$ python -q
>>> import numpy as np
>>> np.set_printoptions(suppress=True, linewidth=120)
>>> def rnd(a):
...     return np.round(a, 3) + 0
... 
>>> O, _ = np.linalg.qr(np.array([[1.3, 0.5], [1.1, -0.3]]))
>>> M = -2 * O
>>> print(rnd(M))
[[ 1.527  1.292]
 [ 1.292 -1.527]]
>>> # symmetric
>>> print(rnd(np.abs(np.linalg.eigvals(M)).max()))
2.0
>>> (M - M.T) / 2
array([[0., 0.],
       [0., 0.]])
>>> np.allclose(M, M.T)
True
>>> np.allclose(M @ M.T, M.T @ M)
True
>>> rnd(np.linalg.norm(M))
np.float64(2.828)
>>> rnd(M.mean(axis=0))
array([ 1.409, -0.117])
>>> np.unravel_index(np.abs(M).argmax(), M.shape)
(np.int64(1), np.int64(1))
>>> print(rnd(M - M[0]))
[[ 0.     0.   ]
 [-0.235 -2.819]]
>>> rnd(M.sum(axis=0))
array([ 2.819, -0.235])
>>> np.linalg.rank(M)
Traceback (most recent call last):
  File "<python-input-16>", line 1, in <module>
    np.linalg.rank(M)
    ^^^^^^^^^^^^^^
AttributeError: module 'numpy.linalg' has no attribute 'rank'
>>> M.shape
(2, 2)
>>> rnd(np.abs(M).max())
np.float64(1.527)
>>> rnd(np.linalg.svd(M, compute_uv=False))
array([2., 2.])
>>> data = np.load("run19.npy")
>>> data
array([[-3., -5., -2.],
       [-7.,  1.,  0.],
       [ 0.,  0., -5.]])
>>> t3 = np.stack([data, -2 * data, data[::-1]])
>>> print(rnd(np.linalg.det(t3)))
[  190. -1520.  -190.]
>>> (t3 @ data.T).shape
(3, 3, 3)
>>> print(np.einsum("bij,cij->bc", t3, t3))
[[ 113. -226.   70.]
 [-226.  452. -140.]
 [  70. -140.  113.]]
>>> np.allclose(data @ data.T, data.T @ data)
False
>>> (data - data.T) / 2
array([[ 0.,  1., -1.],
       [-1.,  0.,  0.],
       [ 1.,  0.,  0.]])
>>> print((data + data.T) / 2)
[[-3. -6. -1.]
 [-6.  1.  0.]
 [-1.  0. -5.]]
>>> np.allclose(data, data.T)
False
>>> w, vecs = np.linalg.eig(data)
>>> rnd(np.sort(np.linalg.eigvals(data @ data)))
array([25.  , 27.51, 52.49])
>>> rnd(np.sort(np.linalg.eigvals(data.T)))
array([-7.245, -5.   ,  5.245])
>>> rnd(np.sort(np.linalg.eigvals(np.linalg.inv(data))))
array([-0.2  , -0.138,  0.191])
>>> print(np.prod(w))
190.0
